% ipython --no-banner

In [1]: import numpy as np

In [2]: np.set_printoptions(precision=1, suppress=True, linewidth=160, floatmode="fixed")

In [3]: rnd = lambda a: np.round(a, 1) + 0

In [4]: M = np.loadtxt("dump.csv", delimiter=",")

In [5]: M
Out[5]: 
array([[ 2.0,  1.0,  0.0,  0.0,  0.0,  1.0,  0.0,  0.0,  0.0,  0.0],
       [-1.0, -1.0,  0.0,  0.0,  0.0,  2.0,  0.0,  0.0,  0.0,  0.0],
       [ 0.0,  0.0,  0.0,  0.0,  0.0,  0.0,  0.0,  0.0,  0.0,  0.0],
       [ 0.0,  0.0,  0.0,  0.0, -2.0,  0.0,  2.0, -1.0,  0.0,  0.0],
       [ 0.0,  0.0,  0.0, -1.0,  0.0,  0.0,  1.0,  2.0,  0.0, -2.0],
       [ 1.0, -1.0,  0.0,  0.0,  0.0,  0.0,  0.0,  0.0,  0.0,  0.0],
       [ 0.0,  0.0,  0.0, -2.0, -1.0,  0.0,  1.0,  1.0,  0.0,  2.0],
       [ 0.0,  0.0,  0.0, -1.0,  2.0,  0.0, -1.0, -2.0,  0.0, -2.0],
       [ 0.0,  0.0, -1.0,  0.0,  0.0,  0.0,  0.0,  0.0,  0.0,  0.0],
       [ 0.0,  0.0,  0.0, -2.0,  0.0,  0.0, -2.0, -1.0,  0.0,  1.0]])

In [6]: rnd(np.trace(np.linalg.pinv(M) @ M))
Out[6]: np.float64(9.0)

In [7]: np.allclose(M[:-1].T @ np.linalg.lstsq(M[:-1].T, M[-1])[0], M[-1])
Out[7]: False

In [8]: rnd(M @ np.linalg.pinv(M) @ M)
Out[8]: 
array([[ 2.0,  1.0,  0.0,  0.0,  0.0,  1.0,  0.0,  0.0,  0.0,  0.0],
       [-1.0, -1.0,  0.0,  0.0,  0.0,  2.0,  0.0,  0.0,  0.0,  0.0],
       [ 0.0,  0.0,  0.0,  0.0,  0.0,  0.0,  0.0,  0.0,  0.0,  0.0],
       [ 0.0,  0.0,  0.0,  0.0, -2.0,  0.0,  2.0, -1.0,  0.0,  0.0],
       [ 0.0,  0.0,  0.0, -1.0,  0.0,  0.0,  1.0,  2.0,  0.0, -2.0],
       [ 1.0, -1.0,  0.0,  0.0,  0.0,  0.0,  0.0,  0.0,  0.0,  0.0],
       [ 0.0,  0.0,  0.0, -2.0, -1.0,  0.0,  1.0,  1.0,  0.0,  2.0],
       [ 0.0,  0.0,  0.0, -1.0,  2.0,  0.0, -1.0, -2.0,  0.0, -2.0],
       [ 0.0,  0.0, -1.0,  0.0,  0.0,  0.0,  0.0,  0.0,  0.0,  0.0],
       [ 0.0,  0.0,  0.0, -2.0,  0.0,  0.0, -2.0, -1.0,  0.0,  1.0]])

In [9]: np.abs(np.diag(np.linalg.qr(M)[1])) > 1e-9
Out[9]: array([ True,  True,  True,  True,  True,  True,  True,  True, False,  True])

In [10]: C2 = M.T @ M

In [11]: rnd(np.linalg.svd(M, compute_uv=False) ** 2)
Out[11]: array([22.3, 14.8,  9.4,  7.1,  6.6,  5.1,  1.8,  1.0,  1.0,  0.0])

In [12]: np.diag(C2)
Out[12]: array([ 6.0,  3.0,  1.0, 10.0,  9.0,  5.0, 11.0, 11.0,  0.0, 13.0])

In [13]: np.trace(C2), (M ** 2).sum()
Out[13]: (np.float64(69.0), np.float64(69.0))

In [14]: np.linalg.matrix_rank(C2)
Out[14]: np.int64(9)

In [15]: rk = np.linalg.matrix_rank(M)

In [16]: rk
Out[16]: np.int64(9)

In [17]: ns = np.linalg.svd(M)[2][rk:].T

In [18]: np.linalg.matrix_rank(M.T @ M), np.linalg.matrix_rank(M @ M.T)
Out[18]: (np.int64(9), np.int64(9))

In [19]: M @ ns
Out[19]: 
array([[0.0],
       [0.0],
       [0.0],
       [0.0],
       [0.0],
       [0.0],
       [0.0],
       [0.0],
       [0.0],
       [0.0]])

In [20]: ns[:, 0] / ns[np.abs(ns[:, 0]).round(6).argmax(), 0]
Out[20]: array([-0.0, -0.0, -0.0, -0.0, -0.0, -0.0, -0.0, -0.0,  1.0, -0.0])

In [21]: ns @ ns.T
Out[21]: 
array([[0.0, 0.0, 0.0, 0.0, 0.0, 0.0, 0.0, 0.0, 0.0, 0.0],
       [0.0, 0.0, 0.0, 0.0, 0.0, 0.0, 0.0, 0.0, 0.0, 0.0],
       [0.0, 0.0, 0.0, 0.0, 0.0, 0.0, 0.0, 0.0, 0.0, 0.0],
       [0.0, 0.0, 0.0, 0.0, 0.0, 0.0, 0.0, 0.0, 0.0, 0.0],
       [0.0, 0.0, 0.0, 0.0, 0.0, 0.0, 0.0, 0.0, 0.0, 0.0],
       [0.0, 0.0, 0.0, 0.0, 0.0, 0.0, 0.0, 0.0, 0.0, 0.0],
       [0.0, 0.0, 0.0, 0.0, 0.0, 0.0, 0.0, 0.0, 0.0, 0.0],
       [0.0, 0.0, 0.0, 0.0, 0.0, 0.0, 0.0, 0.0, 0.0, 0.0],
       [0.0, 0.0, 0.0, 0.0, 0.0, 0.0, 0.0, 0.0, 1.0, 0.0],
       [0.0, 0.0, 0.0, 0.0, 0.0, 0.0, 0.0, 0.0, 0.0, 0.0]])

In [22]: [int(np.linalg.matrix_rank(M[:, :j + 1])) for j in range(10)]
Out[22]: [1, 2, 3, 4, 5, 6, 7, 8, 8, 9]

In [23]: np.allclose(M @ ns, 0)
Out[23]: True

In [24]: A2 = np.array([[2, -3],
    ...:     [-2, -3],
    ...:     [-2, 1],
    ...:     [-1, -3],
    ...:     [1, 2],
    ...:     [0, 0],
    ...:     [-3, -3],
    ...:     [-3, -3],
    ...:     [-3, 3],
    ...:     [3, 3]])

In [25]: A2.T @ M.T
Out[25]: 
array([[  2.0,   0.0,   0.0,  -5.0, -14.0,   4.0,   1.0,   6.0,   2.0,  14.0],
       [ -9.0,   6.0,   0.0,  -7.0, -12.0,   0.0,   4.0,  10.0,  -1.0,  18.0]])

In [26]: np.linalg.matrix_rank(np.vstack([M, A2.T]))
Out[26]: np.int64(10)

In [27]: np.vstack([M, A2.T]).shape
Out[27]: (12, 10)

In [28]: np.einsum("ik,kj->ij", M, A2)
Out[28]: 
array([[  2.0,  -9.0],
       [  0.0,   6.0],
       [  0.0,   0.0],
       [ -5.0,  -7.0],
       [-14.0, -12.0],
       [  4.0,   0.0],
       [  1.0,   4.0],
       [  6.0,  10.0],
       [  2.0,  -1.0],
       [ 14.0,  18.0]])

In [29]: m1 = np.load("case3.npy")

In [30]: rnd(m1)
Out[30]: 
array([[ 1.3,  0.9, -1.4,  1.1,  0.8, -0.3,  1.5,  0.2,  0.3,  0.5, -0.1,  0.2],
       [ 0.5,  1.4,  1.8, -0.7, -0.3,  0.1,  1.4,  0.4, -0.8, -0.4,  0.0,  0.3],
       [-0.7, -0.7,  0.6,  0.5, -0.3,  0.6,  1.4, -1.4,  0.2,  1.2, -0.5, -1.1],
       [-0.1,  0.4,  1.1,  1.0,  1.4, -0.2, -0.3, -0.5,  1.3, -1.4,  0.4, -0.8],
       [ 0.5, -1.0,  0.0, -0.2,  0.3,  1.8,  0.5,  1.7,  0.4, -0.6, -0.7, -0.7],
       [ 1.4, -0.6,  0.3, -0.4, -0.8,  0.5,  0.1, -1.1,  1.4, -0.3, -0.2,  1.5],
       [-0.9, -1.0, -0.1, -0.2,  0.1, -0.4,  1.3,  0.7,  0.6,  0.0,  2.0,  0.8],
       [ 0.5, -0.7,  0.6, -0.9,  0.3, -2.0,  0.2,  0.8,  1.0,  0.7, -0.9, -0.6],
       [-0.5, -0.1, -1.1, -0.5, -0.9, -0.7,  0.9, -0.5, -0.1, -2.0, -0.6, -0.6],
       [ 1.0,  0.5, -0.5, -1.6,  0.2,  0.4, -0.2, -0.6,  0.2,  0.2,  1.4, -1.5],
       [ 1.5, -1.3,  0.5,  1.2, -0.8, -0.6, -0.1,  0.0, -1.2, -0.3,  0.8, -0.6],
       [-0.2,  1.1,  0.0,  0.8, -2.0,  0.1, -0.3,  0.9,  1.3,  0.3,  0.4, -0.7]])

In [31]: rnd(m1.T @ m1)
Out[31]: 
array([[9.0, 0.0, 0.0, 0.0, 0.0, 0.0, 0.0, 0.0, 0.0, 0.0, 0.0, 0.0],
       [0.0, 9.0, 0.0, 0.0, 0.0, 0.0, 0.0, 0.0, 0.0, 0.0, 0.0, 0.0],
       [0.0, 0.0, 9.0, 0.0, 0.0, 0.0, 0.0, 0.0, 0.0, 0.0, 0.0, 0.0],
       [0.0, 0.0, 0.0, 9.0, 0.0, 0.0, 0.0, 0.0, 0.0, 0.0, 0.0, 0.0],
       [0.0, 0.0, 0.0, 0.0, 9.0, 0.0, 0.0, 0.0, 0.0, 0.0, 0.0, 0.0],
       [0.0, 0.0, 0.0, 0.0, 0.0, 9.0, 0.0, 0.0, 0.0, 0.0, 0.0, 0.0],
       [0.0, 0.0, 0.0, 0.0, 0.0, 0.0, 9.0, 0.0, 0.0, 0.0, 0.0, 0.0],
       [0.0, 0.0, 0.0, 0.0, 0.0, 0.0, 0.0, 9.0, 0.0, 0.0, 0.0, 0.0],
       [0.0, 0.0, 0.0, 0.0, 0.0, 0.0, 0.0, 0.0, 9.0, 0.0, 0.0, 0.0],
       [0.0, 0.0, 0.0, 0.0, 0.0, 0.0, 0.0, 0.0, 0.0, 9.0, 0.0, 0.0],
       [0.0, 0.0, 0.0, 0.0, 0.0, 0.0, 0.0, 0.0, 0.0, 0.0, 9.0, 0.0],
       [0.0, 0.0, 0.0, 0.0, 0.0, 0.0, 0.0, 0.0, 0.0, 0.0, 0.0, 9.0]])

In [32]: rnd(np.linalg.norm(m1, axis=0))
Out[32]: array([3.0, 3.0, 3.0, 3.0, 3.0, 3.0, 3.0, 3.0, 3.0, 3.0, 3.0, 3.0])

In [33]: rnd(m1[:, 10] @ m1[:, 5])
Out[33]: np.float64(0.0)

In [34]: J = np.load("data.npy")

In [35]: J
Out[35]: 
array([[ 8,  9,  9,  8,  8,  5,  8,  5, 10, 12, 11,  4],
       [ 9,  2, 12, 11,  2, 10, 10, 11, 15,  9, 12, 18],
       [ 9, 12,  0, 13,  8,  9,  8, 11, 16,  7, 16, 14],
       [ 8, 11, 13,  2, 10,  3,  6,  8, 14,  8,  8, 14],
       [ 8,  2,  8, 10,  4, 10,  8,  1,  5,  3,  6, 14],
       [ 5, 10,  9,  3, 10,  8, 18,  9,  4, 15,  8, 10],
       [ 8, 10,  8,  6,  8, 18,  6, 14, 15,  5, 10,  7],
       [ 5, 11, 11,  8,  1,  9, 14,  6,  6, 13, 10, 11],
       [10, 15, 16, 14,  5,  4, 15,  6, 18,  9,  3,  8],
       [12,  9,  7,  8,  3, 15,  5, 13,  9,  8, 14,  5],
       [11, 12, 16,  8,  6,  8, 10, 10,  3, 14, 16, 14],
       [ 4, 18, 14, 14, 14, 10,  7, 11,  8,  5, 14,  6]])

In [36]: # equal to its transpose

In [37]: rng = np.random.default_rng(53)

In [38]: idx = rng.permutation(12)

In [39]: A2 = J[:, idx] * rng.choice([-1, 1], 12)

In [40]: A2
Out[40]: 
array([[  8,  -8,   8,  11,   9,   5,   8,   5, -12,  10,  -9,  -4],
       [  9,  -2,  11,  12,   2,  11,  10,  10,  -9,  15, -12, -18],
       [  9,  -8,  13,  16,  12,  11,   8,   9,  -7,  16,   0, -14],
       [  8, -10,   2,   8,  11,   8,   6,   3,  -8,  14, -13, -14],
       [  8,  -4,  10,   6,   2,   1,   8,  10,  -3,   5,  -8, -14],
       [  5, -10,   3,   8,  10,   9,  18,   8, -15,   4,  -9, -10],
       [  8,  -8,   6,  10,  10,  14,   6,  18,  -5,  15,  -8,  -7],
       [  5,  -1,   8,  10,  11,   6,  14,   9, -13,   6, -11, -11],
       [ 10,  -5,  14,   3,  15,   6,  15,   4,  -9,  18, -16,  -8],
       [ 12,  -3,   8,  14,   9,  13,   5,  15,  -8,   9,  -7,  -5],
       [ 11,  -6,   8,  16,  12,  10,  10,   8, -14,   3, -16, -14],
       [  4, -14,  14,  14,  18,  11,   7,  10,  -5,   8, -14,  -6]])

In [41]: left, _, Vt = np.linalg.svd(J.T @ A2)

In [42]: rnd(left @ Vt)
Out[42]: 
array([[ 1.0,  0.0,  0.0,  0.0,  0.0,  0.0,  0.0,  0.0,  0.0,  0.0,  0.0,  0.0],
       [ 0.0,  0.0,  0.0,  0.0,  1.0,  0.0,  0.0,  0.0,  0.0,  0.0,  0.0,  0.0],
       [ 0.0,  0.0,  0.0,  0.0,  0.0,  0.0,  0.0,  0.0,  0.0,  0.0, -1.0,  0.0],
       [ 0.0,  0.0,  1.0,  0.0,  0.0,  0.0,  0.0,  0.0,  0.0,  0.0,  0.0,  0.0],
       [ 0.0, -1.0,  0.0,  0.0,  0.0,  0.0,  0.0,  0.0,  0.0,  0.0,  0.0,  0.0],
       [ 0.0,  0.0,  0.0,  0.0,  0.0,  0.0,  0.0,  1.0,  0.0,  0.0,  0.0,  0.0],
       [ 0.0,  0.0,  0.0,  0.0,  0.0,  0.0,  1.0,  0.0,  0.0,  0.0,  0.0,  0.0],
       [ 0.0,  0.0,  0.0,  0.0,  0.0,  1.0,  0.0,  0.0,  0.0,  0.0,  0.0,  0.0],
       [ 0.0,  0.0,  0.0,  0.0,  0.0,  0.0,  0.0,  0.0,  0.0,  1.0,  0.0,  0.0],
       [ 0.0,  0.0,  0.0,  0.0,  0.0,  0.0,  0.0,  0.0, -1.0,  0.0,  0.0,  0.0],
       [ 0.0,  0.0,  0.0,  1.0,  0.0,  0.0,  0.0,  0.0,  0.0,  0.0,  0.0,  0.0],
       [ 0.0,  0.0,  0.0,  0.0,  0.0,  0.0,  0.0,  0.0,  0.0,  0.0,  0.0, -1.0]])
